$ python -q
>>> import numpy as np
>>> import numpy.linalg as la
>>> np.set_printoptions(suppress=True, linewidth=160)
>>> cent = np.array([[2, 9, -4, -4, -3, 4], [-7, 4, -4, 8, -3, 4], [3, 0, 5, 2, 1, -6]])
>>> rng = np.random.default_rng(5)
>>> A = rng.normal(size=(28, 3)) @ cent + np.array([-3, -2, 2, -1, 0, -3])
>>> A.round(2)
array([[  3.92, -14.51,   9.26,  -8.88,   6.13, -10.01],
       [ -9.78,   6.33,  -3.68,   6.63,  -4.56,   2.57],
       [  3.63, -10.11,  11.09,  -3.57,   4.76, -12.84],
       [ -5.34,  13.8 , -11.8 ,  -7.82,  -6.96,  12.03],
       [-15.51,  -4.22,   0.45,  16.04,  -1.72,  -1.65],
       [ -9.37, -17.92,   3.45,   2.93,   4.28,  -3.28],
       [ -2.98,  -9.62,   2.9 ,  -3.81,   2.64,  -3.19],
       [ -3.22,   2.73,  -2.91,  -4.9 ,  -2.06,   2.5 ],
       [-12.92,   5.01, -11.17,   0.71,  -5.36,  11.82],
       [  2.83,  -8.23,   6.08,  -8.17,   3.54,  -6.91],
       [ -5.84, -13.52,   6.89,   4.25,   3.77,  -7.85],
       [  2.54,  -8.93,   5.43,  -8.96,   3.66,  -6.03],
       [  4.98, -17.24,  12.91,  -7.03,   7.56, -14.13],
       [-11.26,  -7.3 ,   5.34,  14.23,   0.53,  -7.06],
       [-12.21, -18.89,   3.39,   6.96,   4.08,  -3.29],
       [ -9.2 ,  -1.53,  -8.25,  -4.76,  -2.22,   9.24],
       [  1.21,  -5.12,   8.77,  -0.19,   2.43, -10.73],
       [-13.83,  -9.68,  -1.72,   7.43,   0.23,   1.82],
       [  6.57,  -8.34,  13.93,  -3.5 ,   4.96, -16.38],
       [-16.96,  12.84,  -6.79,  17.46,  -8.36,   5.15],
       [ -9.01,   8.97,  -7.78,   1.13,  -5.66,   7.38],
       [-13.78,   2.77,  -5.1 ,   9.29,  -4.24,   4.5 ],
       [ -0.65,  -0.39,   4.38,  -0.71,   0.11,  -5.98],
       [ -1.94,  -5.89,   5.28,  -0.27,   1.79,  -6.52],
       [  5.95,  -4.53,   9.53,  -6.54,   3.18, -11.42],
       [ -1.04, -18.49,   5.59,  -7.98,   6.22,  -5.3 ],
       [ -1.45,   5.26,  -5.28,  -9.69,  -2.79,   5.25],
       [-11.38, -10.54,  -0.41,   4.8 ,   1.09,   0.47]])
>>> w1 = np.array([[2, 1, 0, 1, 4],
...     [4, 2, 5, 1, 2],
...     [2, 3, 4, 3, 2],
...     [0, 5, 1, 3, 5],
...     [1, 4, 3, 3, 2],
...     [2, 5, 0, 3, 4]])
>>> b = np.array([0, 0, 0, 3, 3])
>>> H = np.maximum(A @ w1 + b, 0)
>>> np.round((H > 0).mean(axis=0), 2)
array([0.18, 0.29, 0.29, 0.29, 0.11])
>>> la.matrix_rank(H)
np.int64(5)
>>> (H > 0).astype(int)
array([[0, 0, 0, 0, 0],
       [0, 1, 1, 1, 1],
       [0, 0, 1, 0, 0],
       [1, 0, 0, 0, 0],
       [0, 1, 0, 1, 1],
       [0, 0, 0, 0, 0],
       [0, 0, 0, 0, 0],
       [1, 0, 0, 0, 0],
       [0, 1, 0, 0, 0],
       [0, 0, 0, 0, 0],
       [0, 0, 0, 1, 0],
       [0, 0, 0, 0, 0],
       [0, 0, 0, 0, 0],
       [0, 1, 1, 1, 0],
       [0, 0, 0, 1, 0],
       [0, 0, 0, 0, 0],
       [0, 0, 1, 0, 0],
       [0, 1, 0, 1, 0],
       [0, 0, 1, 0, 0],
       [1, 1, 1, 1, 1],
       [1, 1, 0, 0, 0],
       [0, 1, 0, 1, 0],
       [0, 0, 1, 0, 0],
       [0, 0, 0, 0, 0],
       [0, 0, 1, 0, 0],
       [0, 0, 0, 0, 0],
       [1, 0, 0, 0, 0],
       [0, 0, 0, 0, 0]])
>>> cent = np.array([[0, -2], [-2, -1], [-4, 5], [-3, -3], [4, 0]])
>>> (H @ cent).round(6).argmax(axis=1)
array([0, 1, 1, 0, 1, 0, 0, 0, 1, 0, 0, 0, 0, 1, 0, 0, 1, 1, 1, 1, 0, 1, 1, 0, 1, 0, 0, 0])
>>> r0 = np.array([-1, 3, -3])
>>> m1 = np.outer(rng.normal(size=14), r0) + 0.1 * rng.normal(size=(14, 3))
>>> m1.round(2)
array([[ 1.23, -3.86,  3.74],
       [-0.67,  1.86, -1.88],
       [ 1.21, -3.4 ,  3.64],
       [ 0.16, -0.79,  1.  ],
       [-0.09,  0.07,  0.02],
       [ 0.38, -1.4 ,  1.24],
       [ 0.06, -0.06,  0.13],
       [-1.3 ,  4.2 , -4.14],
       [ 0.54, -1.58,  1.44],
       [ 1.16, -3.78,  3.82],
       [ 1.78, -5.5 ,  5.58],
       [ 0.23, -0.53,  0.66],
       [ 0.4 , -0.87,  1.12],
       [-0.25,  0.87, -0.89]])
>>> P = m1 @ la.solve(m1.T @ m1, m1.T)
>>> round(float(np.trace(P)), 2)
3.0
>>> np.round(la.eigvalsh(P), 2) + 0
array([0., 0., 0., 0., 0., 0., 0., 0., 0., 0., 0., 1., 1., 1.])
>>> vec = np.array([-2, 1, -2])
>>> rhs = m1 @ vec
>>> np.round(la.pinv(m1) @ m1, 2) + 0
array([[1., 0., 0.],
       [0., 1., 0.],
       [0., 0., 1.]])
>>> np.round(la.solve(m1.T @ m1, m1.T @ rhs), 2)
array([-2.,  1., -2.])
>>> rhs = rhs + 0.1 * rng.normal(size=14)
>>> rhs.round(2)
array([-13.84,   7.03, -13.03,  -2.97,   0.2 ,  -4.79,  -0.24,  15.18,  -5.66, -13.6 , -20.23,  -2.5 ,  -3.96,   3.09])
>>> b, *_ = la.lstsq(m1, rhs)
>>> b.round(2)
array([-2.68,  1.26, -1.53])
